>>> import numpy as np
>>> np.set_printoptions(precision=2, suppress=True, linewidth=100, legacy="1.25")
>>> M = np.load("w.npy")
>>> M
array([[0, 1, 0, 0, 0, 0, 0, 0, 0, 0, 0],
       [0, 0, 0, 1, 0, 0, 0, 0, 0, 0, 0],
       [0, 0, 0, 0, 0, 0, 0, 1, 0, 0, 0],
       [0, 0, 0, 0, 0, 1, 0, 0, 0, 0, 0],
       [0, 0, 0, 0, 0, 0, 0, 0, 1, 0, 0],
       [0, 0, 0, 0, 0, 0, 0, 0, 0, 1, 0],
       [0, 0, 1, 0, 0, 0, 0, 0, 0, 0, 0],
       [0, 0, 0, 0, 1, 0, 0, 0, 0, 0, 0],
       [1, 0, 0, 0, 0, 0, 0, 0, 0, 0, 0],
       [0, 0, 0, 0, 0, 0, 1, 0, 0, 0, 0],
       [0, 0, 0, 0, 0, 0, 0, 0, 0, 0, 1]])
>>> rng = np.random.default_rng(7)
>>> z = rng.permutation(11)
>>> z
array([ 4,  6, 10,  0,  1,  3,  8,  7,  2,  5,  9])
>>> B = M[z][:, z]
>>> B
array([[0, 0, 0, 0, 0, 0, 1, 0, 0, 0, 0],
       [0, 0, 0, 0, 0, 0, 0, 0, 1, 0, 0],
       [0, 0, 1, 0, 0, 0, 0, 0, 0, 0, 0],
       [0, 0, 0, 0, 1, 0, 0, 0, 0, 0, 0],
       [0, 0, 0, 0, 0, 1, 0, 0, 0, 0, 0],
       [0, 0, 0, 0, 0, 0, 0, 0, 0, 1, 0],
       [0, 0, 0, 1, 0, 0, 0, 0, 0, 0, 0],
       [1, 0, 0, 0, 0, 0, 0, 0, 0, 0, 0],
       [0, 0, 0, 0, 0, 0, 0, 1, 0, 0, 0],
       [0, 0, 0, 0, 0, 0, 0, 0, 0, 0, 1],
       [0, 1, 0, 0, 0, 0, 0, 0, 0, 0, 0]])
>>> np.sort(np.abs(np.linalg.eigvals(B)))
array([1., 1., 1., 1., 1., 1., 1., 1., 1., 1., 1.])
>>> np.diag(B)
array([0, 0, 1, 0, 0, 0, 0, 0, 0, 0, 0])
>>> print(np.allclose(B, M))
False
>>> B = M ** -1
Traceback (most recent call last):
  File "<python-input-12>", line 1, in <module>
    B = M ** -1
        ~~^^~~~
ValueError: Integers to negative integer powers are not allowed.
>>> B = np.linalg.inv(M)
>>> B
array([[0., 0., 0., 0., 0., 0., 0., 0., 1., 0., 0.],
       [1., 0., 0., 0., 0., 0., 0., 0., 0., 0., 0.],
       [0., 0., 0., 0., 0., 0., 1., 0., 0., 0., 0.],
       [0., 1., 0., 0., 0., 0., 0., 0., 0., 0., 0.],
       [0., 0., 0., 0., 0., 0., 0., 1., 0., 0., 0.],
       [0., 0., 0., 1., 0., 0., 0., 0., 0., 0., 0.],
       [0., 0., 0., 0., 0., 0., 0., 0., 0., 1., 0.],
       [0., 0., 1., 0., 0., 0., 0., 0., 0., 0., 0.],
       [0., 0., 0., 0., 1., 0., 0., 0., 0., 0., 0.],
       [0., 0., 0., 0., 0., 1., 0., 0., 0., 0., 0.],
       [0., 0., 0., 0., 0., 0., 0., 0., 0., 0., 1.]])
>>> np.linalg.inv(B)
array([[0., 1., 0., 0., 0., 0., 0., 0., 0., 0., 0.],
       [0., 0., 0., 1., 0., 0., 0., 0., 0., 0., 0.],
       [0., 0., 0., 0., 0., 0., 0., 1., 0., 0., 0.],
       [0., 0., 0., 0., 0., 1., 0., 0., 0., 0., 0.],
       [0., 0., 0., 0., 0., 0., 0., 0., 1., 0., 0.],
       [0., 0., 0., 0., 0., 0., 0., 0., 0., 1., 0.],
       [0., 0., 1., 0., 0., 0., 0., 0., 0., 0., 0.],
       [0., 0., 0., 0., 1., 0., 0., 0., 0., 0., 0.],
       [1., 0., 0., 0., 0., 0., 0., 0., 0., 0., 0.],
       [0., 0., 0., 0., 0., 0., 1., 0., 0., 0., 0.],
       [0., 0., 0., 0., 0., 0., 0., 0., 0., 0., 1.]])
>>> B = M / np.sqrt((M ** 2).mean(axis=1, keepdims=True))
>>> np.linalg.matrix_rank(M - M.mean(axis=1, keepdims=True))
10
>>> B[0]
array([0.  , 3.32, 0.  , 0.  , 0.  , 0.  , 0.  , 0.  , 0.  , 0.  , 0.  ])
>>> np.linalg.norm(B, axis=1)
array([3.32, 3.32, 3.32, 3.32, 3.32, 3.32, 3.32, 3.32, 3.32, 3.32, 3.32])
>>> np.linalg.matrix_rank(B) == np.linalg.matrix_rank(M)
True
>>> mat = np.load("block8.npy")
>>> print(mat)
[[ 2  2 -2 -2 -1  0  1]
 [-1  0  0 -1  1 -2  2]
 [ 1  2 -2  1 -1  1  1]
 [-1 -1 -1  0  1 -1  1]
 [-1  0  0 -1  1 -2  2]]
>>> U, sigma, Vt = np.linalg.svd(mat)
>>> np.argmax(sigma[:-1] / (sigma[1:] + 1e-6)) + 1
4
>>> B = U[:, :4] @ np.diag(sigma[:4]) @ Vt[:4]
>>> B.round(2) + 0
array([[ 2.,  2., -2., -2., -1.,  0.,  1.],
       [-1.,  0.,  0., -1.,  1., -2.,  2.],
       [ 1.,  2., -2.,  1., -1.,  1.,  1.],
       [-1., -1., -1.,  0.,  1., -1.,  1.],
       [-1.,  0.,  0., -1.,  1., -2.,  2.]])
>>> np.round(np.abs(mat - B).max(), 2)
0.0
>>> np.linalg.matrix_rank(mat, rtol=0.05)
4
>>> round(np.linalg.norm(mat - B) / np.linalg.norm(mat), 2)
0.0
>>> np.linalg.matrix_rank(B)
4
>>> B = np.array([[3, -1],
...     [2, -1],
...     [2, 1],
...     [-1, 2],
...     [3, 1],
...     [-2, 1],
...     [1, 2],
...     [0, 3],
...     [-1, 0],
...     [-1, 3],
...     [1, 0]])
>>> np.einsum("ik,kj->ji", M, B)
array([[ 2, -1,  0, -2, -1, -1,  2,  3,  3,  1,  1],
       [-1,  2,  3,  1,  0,  3,  1,  1, -1,  2,  0]])
>>> print(np.einsum("ik,kj->ij", M, B))
[[ 2 -1]
 [-1  2]
 [ 0  3]
 [-2  1]
 [-1  0]
 [-1  3]
 [ 2  1]
 [ 3  1]
 [ 3 -1]
 [ 1  2]
 [ 1  0]]
>>> np.vstack([M, B.T]).shape
(13, 11)
>>> B.T @ M.T
array([[ 2, -1,  0, -2, -1, -1,  2,  3,  3,  1,  1],
       [-1,  2,  3,  1,  0,  3,  1,  1, -1,  2,  0]])
>>> print(np.linalg.matrix_rank(np.vstack([M, B.T])))
11
>>> M @ B
array([[ 2, -1],
       [-1,  2],
       [ 0,  3],
       [-2,  1],
       [-1,  0],
       [-1,  3],
       [ 2,  1],
       [ 3,  1],
       [ 3, -1],
       [ 1,  2],
       [ 1,  0]])
>>> np.linalg.matrix_rank(M @ B)
2
>>> np.einsum("ij->j", M)
array([1, 1, 1, 1, 1, 1, 1, 1, 1, 1, 1])
